In [1]: import numpy as np

In [2]: from numpy import linalg as LA

In [3]: np.set_printoptions(precision=2, suppress=True, linewidth=100)

In [4]: rnd = lambda a: np.round(a, 2) + 0

In [5]: cent = np.array([[0.9, 1.4, 0.0], [0.4, 0.4, 0.0]])

In [6]: rng = np.random.default_rng(87)

In [7]: mat = np.array([[0, 3],
   ...:     [0, 8],
   ...:     [2, 7],
   ...:     [2, 0],
   ...:     [8, 9],
   ...:     [9, 3],
   ...:     [0, 5],
   ...:     [9, 9],
   ...:     [9, 5],
   ...:     [3, 4],
   ...:     [1, 3],
   ...:     [9, 3],
   ...:     [1, 1],
   ...:     [3, 6],
   ...:     [4, 6],
   ...:     [3, 8],
   ...:     [8, 1],
   ...:     [4, 8],
   ...:     [1, 0],
   ...:     [4, 1],
   ...:     [9, 3],
   ...:     [3, 2],
   ...:     [6, 5],
   ...:     [2, 4],
   ...:     [9, 2],
   ...:     [9, 9]]) @ cent + 0.1 * rng.normal(size=(26, 3))

In [8]: print(rnd(mat))
[[ 1.25  1.19  0.05]
 [ 3.36  3.13 -0.06]
 [ 4.68  5.6   0.16]
 [ 1.7   2.72  0.  ]
 [10.75 14.99  0.01]
 [ 9.19 13.86 -0.14]
 [ 2.07  1.96 -0.07]
 [11.67 16.07 -0.09]
 [ 9.99 14.68  0.09]
 [ 4.18  5.73 -0.01]
 [ 2.21  2.6  -0.01]
 [ 9.27 13.68 -0.01]
 [ 1.32  1.76  0.03]
 [ 5.2   6.53  0.07]
 [ 6.09  8.01 -0.16]
 [ 6.08  7.36  0.1 ]
 [ 7.6  11.55 -0.03]
 [ 6.82  9.01  0.14]
 [ 0.87  1.43 -0.11]
 [ 3.91  6.08  0.01]
 [ 9.26 13.81  0.  ]
 [ 3.39  4.96 -0.03]
 [ 7.35 10.33  0.04]
 [ 3.36  4.45 -0.2 ]
 [ 8.67 13.5   0.04]
 [11.59 16.27 -0.02]]

In [9]: Xc = mat - mat.mean(axis=0)

In [10]: V = LA.svd(Xc)[2][:1]

In [11]: A2 = Xc - Xc @ V.T @ V

In [12]: print(LA.norm(A2, axis=1).round(6).argmax())
1

In [13]: print(rnd(A2.std(axis=0)))
[0.3  0.2  0.08]

In [14]: print(rnd(LA.norm(A2) / LA.norm(Xc)))
0.06

In [15]: print(rnd(np.cov(Xc @ V.T, rowvar=False)))
38.09

In [16]: X = np.load("case5.npy")

In [17]: print(X)
[[ 2 -2]
 [ 0  1]]

In [18]: print([int(LA.matrix_rank(LA.matrix_power(X, p))) for p in range(1, 3)])
[2, 2]

In [19]: print(np.prod(np.diag(X)), rnd(LA.det(X)))
2 2.0

In [20]: print(rnd(np.sort(LA.eigvals(X))))
[1. 2.]

In [21]: print(LA.matrix_power(X - np.diag(np.diag(X)), 2))
[[0 0]
 [0 0]]

In [22]: labels = rng.permutation(2)

In [23]: print(labels)
[0 1]

In [24]: A2 = X[labels][:, labels]

In [25]: print(rnd(np.sort(np.abs(LA.eigvals(A2)))))
[1. 2.]

In [26]: print(np.allclose(A2, X))
True

In [27]: print(np.trace(A2))
3

In [28]: print(LA.matrix_power(X, 4))
[[ 16 -30]
 [  0   1]]

In [29]: X.inv()
---------------------------------------------------------------------------
AttributeError                            Traceback (most recent call last)
Cell In[29], line 1
----> 1 X.inv()

AttributeError: 'numpy.ndarray' object has no attribute 'inv'

In [30]: print((X - X.T) / 2)
[[ 0. -1.]
 [ 1.  0.]]

In [31]: print(np.trace(X))
3

In [32]: J = np.load("test11.npy")

In [33]: print(J)
[[ 0.83 -0.08  0.45]
 [-0.99  0.17 -0.77]
 [ 0.87 -0.09  0.49]
 [ 0.64 -0.05  0.29]
 [-0.72  0.06 -0.35]
 [ 0.15 -0.01  0.06]
 [ 0.78 -0.07  0.4 ]
 [-0.96  0.13 -0.65]
 [-0.29  0.02 -0.12]
 [ 0.    0.    0.  ]
 [ 0.93 -0.11  0.58]
 [ 0.64 -0.05  0.29]
 [ 0.64 -0.05  0.29]
 [ 0.42 -0.03  0.18]
 [-0.54  0.04 -0.24]
 [ 0.54 -0.04  0.24]
 [-1.    0.22 -0.87]
 [-0.72  0.06 -0.35]
 [-0.42  0.03 -0.18]
 [-1.    0.25 -0.92]
 [-0.54  0.04 -0.24]
 [ 0.15 -0.01  0.06]
 [-1.    0.26 -0.92]
 [ 0.83 -0.08  0.45]
 [ 0.93 -0.11  0.58]]

In [34]: cent = J[[9, 13]].astype(float)

In [35]: for _ in range(7):
    ...:     labels = LA.norm(J[:, None] - cent, axis=-1).argmin(axis=1)
    ...:     cent = np.array([J[labels == j].mean(axis=0) for j in range(2)])
    ...: 

In [36]: print(labels)
[1 0 1 1 0 1 1 0 0 1 1 1 1 1 0 1 0 0 0 0 0 1 0 1 1]

In [37]: print(np.abs(cent[1] - cent[0]).argmax())
0

In [38]: Q, R = LA.qr(mat)

In [39]: print(rnd(Q.T @ Q))
[[1. 0. 0.]
 [0. 1. 0.]
 [0. 0. 1.]]

In [40]: print(rnd(R))
[[-34.37 -48.62   0.02]
 [  0.     3.62  -0.04]
 [  0.     0.    -0.43]]

In [41]: print(rnd(Q @ R))
[[ 1.25  1.19  0.05]
 [ 3.36  3.13 -0.06]
 [ 4.68  5.6   0.16]
 [ 1.7   2.72  0.  ]
 [10.75 14.99  0.01]
 [ 9.19 13.86 -0.14]
 [ 2.07  1.96 -0.07]
 [11.67 16.07 -0.09]
 [ 9.99 14.68  0.09]
 [ 4.18  5.73 -0.01]
 [ 2.21  2.6  -0.01]
 [ 9.27 13.68 -0.01]
 [ 1.32  1.76  0.03]
 [ 5.2   6.53  0.07]
 [ 6.09  8.01 -0.16]
 [ 6.08  7.36  0.1 ]
 [ 7.6  11.55 -0.03]
 [ 6.82  9.01  0.14]
 [ 0.87  1.43 -0.11]
 [ 3.91  6.08  0.01]
 [ 9.26 13.81  0.  ]
 [ 3.39  4.96 -0.03]
 [ 7.35 10.33  0.04]
 [ 3.36  4.45 -0.2 ]
 [ 8.67 13.5   0.04]
 [11.59 16.27 -0.02]]

In [42]: print(Q.shape, R.shape)
(26, 3) (3, 3)

In [43]: print(rnd(np.abs(np.diag(R))))
[34.37  3.62  0.43]

In [44]: print(np.allclose(R.T @ R, mat.T @ mat))
True

In [45]: labels = J[:, 1] > np.median(J[:, 1])

In [46]: r0 = J[labels].mean(axis=0) - J[~labels].mean(axis=0)

In [47]: print(labels.astype(int))
[0 1 0 0 1 0 0 1 1 1 0 0 0 0 1 0 1 1 1 1 1 0 1 0 0]

In [48]: print((((J - J.mean(axis=0)) @ r0 > 0) == labels).mean())
0.96

In [49]: print(np.argsort(-np.abs(r0).round(6), kind="stable"))
[0 2 1]

In [50]: Xc = J - J.mean(axis=0)

In [51]: V = LA.svd(Xc)[2][:2]

In [52]: A2 = Xc - Xc @ V.T @ V

In [53]: print(rnd((Xc @ V.T).std(axis=0)))
[0.86 0.1 ]

In [54]: print(rnd(LA.norm(A2) / LA.norm(Xc)))
0.01

In [55]: print(rnd(np.diag(V.T @ V)))
[0.99 0.13 0.88]

In [56]: print(rnd(np.cov(Xc @ V.T, rowvar=False)))
[[0.78 0.  ]
 [0.   0.01]]

In [57]: K = np.loadtxt("m.csv", delimiter=",")

In [58]: print(K)
[[-0.4  -0.82 -0.1 ]
 [ 0.9   1.97 -0.6 ]
 [-0.2   0.3   0.3 ]
 [-0.7  -1.97 -1.9 ]
 [ 0.3   0.44 -1.5 ]
 [ 1.3   2.35 -0.7 ]
 [ 0.   -0.65 -1.4 ]
 [ 1.4   2.86  0.3 ]
 [-1.   -2.15 -0.5 ]
 [ 0.3   0.46  1.3 ]
 [-1.   -1.95 -0.7 ]
 [ 1.3   2.96 -0.3 ]
 [-0.4  -1.19 -0.4 ]
 [ 0.2   0.58 -1.1 ]
 [-1.4  -2.86 -0.4 ]
 [ 0.2   0.69 -0.7 ]
 [-0.5  -1.05 -1.8 ]
 [ 0.2   0.46  1.3 ]]

In [59]: Xc = K - K.mean(axis=1)
---------------------------------------------------------------------------
ValueError                                Traceback (most recent call last)
Cell In[59], line 1
----> 1 Xc = K - K.mean(axis=1)

ValueError: operands could not be broadcast together with shapes (18,3) (18,) 

In [60]: Xc = K - K.mean(axis=0)

In [61]: U, sv, Vt = LA.svd(Xc, full_matrices=False)

In [62]: print(rnd((sv ** 2).sum() ** 2 / (sv ** 4).sum()))
1.39

In [63]: print(rnd(Xc.mean(axis=0)))
[0. 0. 0.]

In [64]: print(np.abs(Vt[0]).argmax())
1

In [65]: print(LA.matrix_rank(Xc))
3

In [66]: labels = K[:, 1] > np.median(K[:, 1])

In [67]: r0 = K[labels].mean(axis=0) - K[~labels].mean(axis=0)

In [68]: print(((K - K.mean(axis=0)) @ r0 > 0).astype(int))
[0 1 1 0 1 1 0 1 0 1 0 1 0 1 0 1 0 1]

In [69]: print(np.argsort(-np.abs(r0).round(6), kind="stable"))
[1 0 2]

In [70]: print(rnd(r0))
[1.3  2.79 0.54]

In [71]: print(labels.astype(int))
[0 1 0 0 1 1 0 1 0 1 0 1 0 1 0 1 0 1]

In [72]: print(rnd((((K - K.mean(axis=0)) @ r0 > 0) == labels).mean()))
0.94

In [73]: vec = np.array([-1, 2, -1])

In [74]: target = K @ vec

In [75]: print(rnd(LA.pinv(K) @ K))
[[1. 0. 0.]
 [0. 1. 0.]
 [0. 0. 1.]]

In [76]: print(rnd(LA.lstsq(K, target)[0]))
[-1.  2. -1.]

In [77]: print(rnd(LA.solve(K.T @ K, K.T @ target)))
[-1.  2. -1.]

In [78]: target = target + 0.3 * rng.normal(size=18)

In [79]: print(rnd(target))
[-1.02  2.97  0.43 -1.    2.65  3.93  0.3   4.02 -3.01 -0.89 -2.12  4.85 -1.52  2.49 -3.58  1.96
  0.04 -0.89]

In [80]: coef, *_ = LA.lstsq(K, target)

In [81]: print(coef.round())
[-1.  2. -1.]

In [82]: d = LA.norm(K[:, None] - K[None], axis=-1)

In [83]: print(rnd(d[:5, :5]))
[[0.   3.12 1.21 2.16 2.01]
 [3.12 0.   2.19 4.45 1.87]
 [1.21 2.19 0.   3.2  1.87]
 [2.16 4.45 3.2  0.   2.64]
 [2.01 1.87 1.87 2.64 0.  ]]

In [84]: print(np.unravel_index(d.round(6).argmax(), d.shape))
(np.int64(11), np.int64(14))

In [85]: cent = K[[15, 0]].astype(float)

In [86]: for _ in range(5):
    ...:     labels = LA.norm(K[:, None] - cent, axis=-1).argmin(axis=1)
    ...:     cent = np.array([K[labels == j].mean(axis=0) for j in range(2)])
    ...: 

In [87]: print(labels)
[1 0 0 1 0 0 1 0 1 0 1 0 1 0 1 0 1 0]

In [88]: print(rnd(cent[1] - cent[0]))
[-1.27 -2.89 -0.73]

In [89]: print(rnd(cent))
[[ 0.59  1.31 -0.17]
 [-0.68 -1.58 -0.9 ]]

In [90]: print(np.abs(cent[1] - cent[0]).argmax())
1

In [91]: print(np.bincount(labels))
[10  8]
